$ python -q
>>> import numpy as np
>>> np.set_printoptions(suppress=True, linewidth=200)
>>> tidy = lambda a: np.round(a, 2) + 0
>>> feats = np.load("test9.npy")
>>> feats
array([[145,   2,   0,   8,   9,   2,   6,   1,   2,   2,   5],
       [  9, 147,   0,   6,   7,   0,   7,   7,   7,   5,   1],
       [  8,   7, 100,   6,   7,   5,   9,   1,   3,   3,   6],
       [  8,   0,   6, 102,   0,   3,   9,   0,   2,   6,   9],
       [  7,   8,   2,   2,  81,   3,   6,   3,   3,   5,   3],
       [  2,   9,   0,   8,   0, 107,   2,   5,   0,   1,   0],
       [  0,   6,   3,   1,   3,   9, 102,   6,   3,   0,   3],
       [  2,   9,   7,   0,   4,   1,   5, 164,   3,   4,   0],
       [  3,   9,   9,   6,   7,   3,   4,   9,   3,   0,   4],
       [  2,   0,   4,   9,   6,   4,   5,   2,   8,  47,   1],
       [  2,   2,   9,   8,   3,   1,   0,   0,   7,   6,  66]])
>>> x0 = np.array([-2, -1, -2, 1, -2, 0, 1, -2, 2, -1, 2])
>>> rhs = feats @ x0
>>> b, lr = np.zeros(11), 1 / np.linalg.norm(feats, 2) ** 2
>>> for i in range(5):
...     b -= lr * feats.T @ (feats @ b - rhs)
...     if i % 1 == 0: print(i, round(np.linalg.norm(feats @ b - rhs), 2))
... 
0 243.58
1 180.36
2 139.87
3 111.75
4 91.33
>>> tidy(b)
array([-1.97, -0.95, -1.58,  0.94, -1.49,  0.01,  0.82, -2.01, -0.05, -0.26,  1.04])
>>> tidy(np.linalg.norm(feats, 2) / np.linalg.norm(feats))
np.float64(0.48)
>>> np.linalg.cond(feats) > 100
np.False_
>>> U, sigma, vt = np.linalg.svd(feats)
>>> np.argmax(sigma[:-1] / (sigma[1:] + 1e-6)) + 1
np.int64(10)
>>> tidy(sigma)
array([172.57, 152.92, 140.22, 116.24, 103.3 ,  97.74,  94.32,  79.23,  63.28,  45.56,   1.82])
>>> A2 = U[:, :10] @ np.diag(sigma[:10]) @ vt[:10]
>>> tidy(np.linalg.norm(feats - A2, 2)), tidy(sigma[10])
(np.float64(1.82), np.float64(1.82))
>>> tidy(np.linalg.norm(feats - A2) / np.linalg.norm(feats))
np.float64(0.01)
>>> np.linalg.matrix_rank(feats, rtol=0.05)
np.int64(10)
>>> np.linalg.matrix_rank(A2)
np.int64(10)
>>> F = np.load("out3.npy")
>>> F
array([[  1,  -3,   9, -27],
       [  1,  -2,   4,  -8],
       [  1,  -1,   1,  -1],
       [  1,   0,   0,   0],
       [  1,   1,   1,   1],
       [  1,   2,   4,   8],
       [  1,   3,   9,  27],
       [  1,   4,  16,  64],
       [  1,   5,  25, 125]])
>>> r0 = np.array([0, 0])
>>> np.convolve(F[8], r0)
array([0, 0, 0, 0, 0])
>>> arr = np.loadtxt("mat.csv", delimiter=",")
>>> arr
array([[ 50.,  15.,  14., -38., -11.,  20.,   8., -54.,  -3.],
       [ 15.,  21.,   8., -23., -15., -16., -17., -19.,   4.],
       [ 14.,   8.,  20., -22.,   4.,   8.,  18., -14.,  14.],
       [-38., -23., -22.,  42.,  11.,  -4.,  -4.,  42.,  -9.],
       [-11., -15.,   4.,  11.,  17.,  16.,  25.,  15.,   6.],
       [ 20., -16.,   8.,  -4.,  16.,  41.,  39., -17.,  -1.],
       [  8., -17.,  18.,  -4.,  25.,  39.,  51.,  -3.,  12.],
       [-54., -19., -14.,  42.,  15., -17.,  -3.,  59.,   4.],
       [ -3.,   4.,  14.,  -9.,   6.,  -1.,  12.,   4.,  14.]])
>>> r0 = np.array([0, 2, 2])
>>> np.array([np.convolve(row, r0, "same") for row in arr])
array([[ 100.,  130.,   58.,  -48.,  -98.,   18.,   56.,  -92., -114.],
       [  30.,   72.,   58.,  -30.,  -76.,  -62.,  -66.,  -72.,  -30.],
       [  28.,   44.,   56.,   -4.,  -36.,   24.,   52.,    8.,    0.],
       [ -76., -122.,  -90.,   40.,  106.,   14.,  -16.,   76.,   66.],
       [ -22.,  -52.,  -22.,   30.,   56.,   66.,   82.,   80.,   42.],
       [  40.,    8.,  -16.,    8.,   24.,  114.,  160.,   44.,  -36.],
       [  16.,  -18.,    2.,   28.,   42.,  128.,  180.,   96.,   18.],
       [-108., -146.,  -66.,   56.,  114.,   -4.,  -40.,  112.,  126.],
       [  -6.,    2.,   36.,   10.,   -6.,   10.,   22.,   32.,   36.]])
>>> np.polyval(r0, arr[5])
array([ 42., -30.,  18.,  -6.,  34.,  84.,  80., -32.,   0.])
>>> np.cross(arr[5, :3], arr[2, :3])
array([-384., -288.,  384.])
